>>> import numpy as np
>>> np.set_printoptions(precision=3, suppress=True, linewidth=100)
>>> X = np.loadtxt("out10.csv", delimiter=",")
>>> print(X)
[[-0.285 -0.947  0.145]
 [ 0.356 -0.245 -0.902]
 [ 0.89  -0.205  0.407]]
>>> # keeps lengths
>>> vec = np.array([0, 2, 2])
>>> print(np.abs(np.linalg.eigvals(X)))
[1. 1. 1.]
>>> print(round(float(np.linalg.det(X)), 3))
1.0
>>> print(np.sort(np.abs(np.degrees(np.angle(np.linalg.eigvals(X))))))
[  0.   124.16 124.16]
>>> P = np.triu(np.array([[1, 0, -1], [5, -3, -2], [-3, 0, -5]]), 1) + np.eye(3)
>>> B = P @ X @ np.linalg.inv(P)
>>> print(B)
[[-1.175 -0.742 -2.922]
 [-1.424  0.165 -2.811]
 [ 0.89  -0.205  0.887]]
>>> Q, V = np.linalg.qr(B[:, :1])[0], np.linalg.qr(B[:, 1:])[0]
>>> sig = np.linalg.svd(Q.T @ V, compute_uv=False)
>>> print(np.degrees(np.arccos(sig.clip(0, 1))))
[9.715]
>>> print(sig)
[0.986]
>>> print(round(np.linalg.norm(Q @ Q.T - V @ V.T, 2), 3))
1.0
>>> vec = np.array([1, 3, 1])
>>> a = np.maximum(X @ vec, 0)
>>> print(np.maximum(X @ vec, 0) - np.maximum(-X @ vec, 0))
[-2.982 -1.282  0.682]
>>> print(a)
[0.    0.    0.682]
>>> print(X * (a > 1e-9)[:, None])
[[-0.    -0.     0.   ]
 [ 0.    -0.    -0.   ]
 [ 0.89  -0.205  0.407]]
>>> print(np.tanh(X @ vec))
[-0.995 -0.857  0.593]
>>> print(np.linalg.eigvals(X))
[-0.562+0.827j -0.562-0.827j  1.   +0.j   ]
>>> print(np.round(np.linalg.det(X[::-1]), 3))
-1.0
>>> print(np.poly(X))
[ 1.     0.123 -0.123 -1.   ]
>>> F = np.load("mat.npy")
>>> print(F)
[[4 5 0 0]
 [4 0 0 0]
 [0 0 4 5]
 [0 0 4 0]]
>>> # 2 blocks once reordered
>>> u, r1 = F[1], F[0]
>>> print(u @ u)
16
>>> print(u @ r1)
16
>>> pr = (u @ r1) / (u @ u) * u
>>> print(np.outer(u, r1))
[[16 20  0  0]
 [ 0  0  0  0]
 [ 0  0  0  0]
 [ 0  0  0  0]]
>>> print(r1 - pr)
[0. 5. 0. 0.]
>>> print(np.round(np.linalg.norm(u + r1) ** 2 + np.linalg.norm(u - r1) ** 2, 3))
114.0
